$ python3 -q
>>> import numpy as np
>>> np.set_printoptions(suppress=True, linewidth=160)
>>> arr = np.loadtxt("a.csv", delimiter=",")
>>> print(arr)
[[ 21.  -6.  -8. -13. -23.  -5.  15.   5.   9.   9.  -9.]
 [ -6.  34. -12.   3. -10.   3.  -9. -10. -16.  -1.  -1.]
 [ -8. -12.  29.  10.  13.  -5. -12.   9.   0. -13. -10.]
 [-13.   3.  10.  30.  20.  -7. -28.  20.   3. -24.  -9.]
 [-23. -10.  13.  20.  47.   8. -14.  -8.  12. -17.   9.]
 [ -5.   3.  -5.  -7.   8.  22.  11.  -9. -12.   6.  15.]
 [ 15.  -9. -12. -28. -14.  11.  32. -18.   5.  20.   7.]
 [  5. -10.   9.  20.  -8.  -9. -18.  48.  -9. -13. -10.]
 [  9. -16.   0.   3.  12. -12.   5.  -9.  40.  -9. -16.]
 [  9.  -1. -13. -24. -17.   6.  20. -13.  -9.  25.  17.]
 [ -9.  -1. -10.  -9.   9.  15.   7. -10. -16.  17.  31.]]
>>> # null space of dimension 4
>>> rank = np.linalg.matrix_rank(arr)
>>> print(rank)
7
>>> ns = np.linalg.svd(arr)[2][rank:].T
>>> print([int(np.linalg.matrix_rank(arr[:i])) for i in range(1, len(arr) + 1)])
[1, 2, 3, 4, 5, 6, 7, 7, 7, 7, 7]
>>> print([int(np.linalg.matrix_rank(np.delete(arr, i, axis=0))) for i in range(11)])
[7, 7, 7, 7, 7, 7, 7, 7, 7, 7, 7]
>>> print(np.linalg.matrix_rank(arr.T @ arr), np.linalg.matrix_rank(arr @ arr.T))
7 7
>>> print([round(float(x), 2) for x in np.linalg.svd(arr, compute_uv=False)[:3]])
[124.56, 77.78, 68.8]
>>> print(np.argsort(-np.linalg.norm(arr, axis=0).round(6), kind="stable")[:3])
[4 7 3]
>>> W0 = np.loadtxt("out17.csv", delimiter=",")
>>> print(W0)
[[ 3.58 -2.03 -2.01  2.07  2.92  4.01]
 [ 4.78 -3.   -2.75  2.86  3.95  5.74]
 [ 2.31 -1.4  -1.37  1.4   1.84  2.71]
 [-0.04 -0.07 -0.16 -0.21 -0.04 -0.03]
 [ 0.09  0.06 -0.06  0.12 -0.03 -0.05]
 [ 4.76 -2.77 -2.81  2.86  4.12  5.54]
 [-0.01  0.14 -0.11 -0.11  0.07 -0.09]
 [ 6.06 -3.6  -3.46  3.42  5.    7.06]
 [ 2.43 -1.66 -1.3   1.25  2.14  2.7 ]
 [ 2.45 -1.32 -1.35  1.32  2.12  2.61]
 [ 3.46 -2.05 -2.22  2.01  3.1   4.03]
 [ 0.05 -0.06 -0.18 -0.11  0.01 -0.17]
 [ 1.09 -0.75 -0.8   0.72  1.15  1.4 ]
 [ 2.26 -1.25 -1.42  1.39  1.97  2.82]
 [ 4.82 -2.71 -2.89  2.83  3.89  5.65]
 [ 2.51 -1.23 -1.31  1.32  2.06  2.8 ]]
>>> Xs = W0 - W0.mean(axis=0)
>>> Uu, sig, VT = np.linalg.svd(Xs, full_matrices=False)
>>> print(np.round(VT[0] * np.sign(VT[0, np.abs(VT[0]).argmax()]), 2))
[ 0.49 -0.29 -0.28  0.29  0.41  0.58]
>>> print(np.searchsorted(np.cumsum(sig ** 2) / (sig ** 2).sum(), 0.9) + 1)
1
>>> print(np.linalg.matrix_rank(Xs))
6
>>> print(sig.round(2))
[15.33  0.47  0.41  0.35  0.28  0.24]
>>> print((np.sign(Uu[:, 0]) == np.sign(Uu[0, 0])).astype(int))
[1 1 0 0 0 1 0 1 0 0 1 0 0 0 1 0]
>>> print(round(float((sig ** 2).sum() ** 2 / (sig ** 4).sum()), 2))
1.01
>>> vec = np.array([2, 0, 0, -2, 0, 2])
>>> target = W0 @ vec
>>> b, lr = np.zeros(6), 1 / np.linalg.norm(W0, 2) ** 2
>>> for i in range(8):
...     b -= lr * W0.T @ (W0 @ b - target)
...     if i % 2 == 0: print(i, round(np.linalg.norm(W0 @ b - target), 2))
... 
0 0.88
2 0.88
4 0.88
6 0.88
>>> print(b.round(2))
[ 0.78 -0.46 -0.45  0.45  0.65  0.9 ]
>>> print(np.round(np.linalg.cond(W0), 2))
101.18
>>> P = W0 @ np.linalg.solve(W0.T @ W0, W0.T)
>>> print(np.round(np.diag(P), 2))
[0.23 0.41 0.16 0.53 0.34 0.33 0.25 0.38 0.58 0.33 0.37 0.49 0.35 0.3  0.42 0.53]
>>> print(np.round(np.linalg.eigvalsh(P), 2) + 0)
[0. 0. 0. 0. 0. 0. 0. 0. 0. 0. 1. 1. 1. 1. 1. 1.]
>>> print(np.round(P @ W0[:, 1], 2))
[-2.03 -3.   -1.4  -0.07  0.06 -2.77  0.14 -3.6  -1.66 -1.32 -2.05 -0.06 -0.75 -1.25 -2.71 -1.23]
>>> print(np.allclose(P @ P, P))
True
>>> vec = np.array([3, -3, -1, -1, -2, -1])
>>> target = W0 @ vec
>>> print(np.round(np.linalg.pinv(W0) @ W0, 2) + 0)
[[1. 0. 0. 0. 0. 0.]
 [0. 1. 0. 0. 0. 0.]
 [0. 0. 1. 0. 0. 0.]
 [0. 0. 0. 1. 0. 0.]
 [0. 0. 0. 0. 1. 0.]
 [0. 0. 0. 0. 0. 1.]]
>>> print(np.round(np.linalg.lstsq(W0, target)[0], 2))
[ 3. -3. -1. -1. -2. -1.]
>>> rng = np.random.default_rng(9012)
>>> target = target + 0.05 * rng.normal(size=16)
>>> print(target.round(2))
[ 7.    9.62  4.71  0.63  0.1   8.77 -0.25 12.04  5.34  4.46  6.55  0.72  1.83  3.77  9.21  4.4 ]
>>> b, *_ = np.linalg.lstsq(W0, target)
>>> print([round(float(np.linalg.norm(np.linalg.solve(W0.T @ W0 + lam * np.eye(6), W0.T @ target))), 2) for lam in (0, 1, 10, 100)])
[5.08, 1.12, 0.94, 0.83]
>>> print(b.round())
[ 3. -3. -1. -1. -2. -1.]
>>> print(np.round(W0.T @ (target - W0 @ b), 2) + 0)
[0. 0. 0. 0. 0. 0.]
>>> print(round(np.linalg.norm(target - W0 @ b), 2))
0.14
>>> evals, vecs = np.linalg.eigh(arr)
>>> print(np.round(vecs.T @ arr @ vecs, 2) + 0)
[[  0.     0.     0.     0.     0.     0.     0.     0.     0.     0.     0.  ]
 [  0.     0.     0.     0.     0.     0.     0.     0.     0.     0.     0.  ]
 [  0.     0.     0.     0.     0.     0.     0.     0.     0.     0.     0.  ]
 [  0.     0.     0.     0.     0.     0.     0.     0.     0.     0.     0.  ]
 [  0.     0.     0.     0.     2.3    0.     0.     0.     0.     0.     0.  ]
 [  0.     0.     0.     0.     0.    16.06   0.     0.     0.     0.     0.  ]
 [  0.     0.     0.     0.     0.     0.    24.39   0.     0.     0.     0.  ]
 [  0.     0.     0.     0.     0.     0.     0.    45.1    0.     0.     0.  ]
 [  0.     0.     0.     0.     0.     0.     0.     0.    68.8    0.     0.  ]
 [  0.     0.     0.     0.     0.     0.     0.     0.     0.    77.78   0.  ]
 [  0.     0.     0.     0.     0.     0.     0.     0.     0.     0.   124.56]]
>>> print(np.round(np.abs(vecs[:, -1]), 2))
[0.2  0.06 0.29 0.46 0.35 0.15 0.44 0.32 0.1  0.41 0.2 ]
>>> print(evals.sum(), np.trace(arr))
359.0 359.0
>>> print(np.round(vecs @ np.diag(evals) @ vecs.T, 2) + 0)
[[ 21.  -6.  -8. -13. -23.  -5.  15.   5.   9.   9.  -9.]
 [ -6.  34. -12.   3. -10.   3.  -9. -10. -16.  -1.  -1.]
 [ -8. -12.  29.  10.  13.  -5. -12.   9.   0. -13. -10.]
 [-13.   3.  10.  30.  20.  -7. -28.  20.   3. -24.  -9.]
 [-23. -10.  13.  20.  47.   8. -14.  -8.  12. -17.   9.]
 [ -5.   3.  -5.  -7.   8.  22.  11.  -9. -12.   6.  15.]
 [ 15.  -9. -12. -28. -14.  11.  32. -18.   5.  20.   7.]
 [  5. -10.   9.  20.  -8.  -9. -18.  48.  -9. -13. -10.]
 [  9. -16.   0.   3.  12. -12.   5.  -9.  40.  -9. -16.]
 [  9.  -1. -13. -24. -17.   6.  20. -13.  -9.  25.  17.]
 [ -9.  -1. -10.  -9.   9.  15.   7. -10. -16.  17.  31.]]
>>> print((evals > 1e-8).sum(), (evals < -1e-8).sum())
7 0
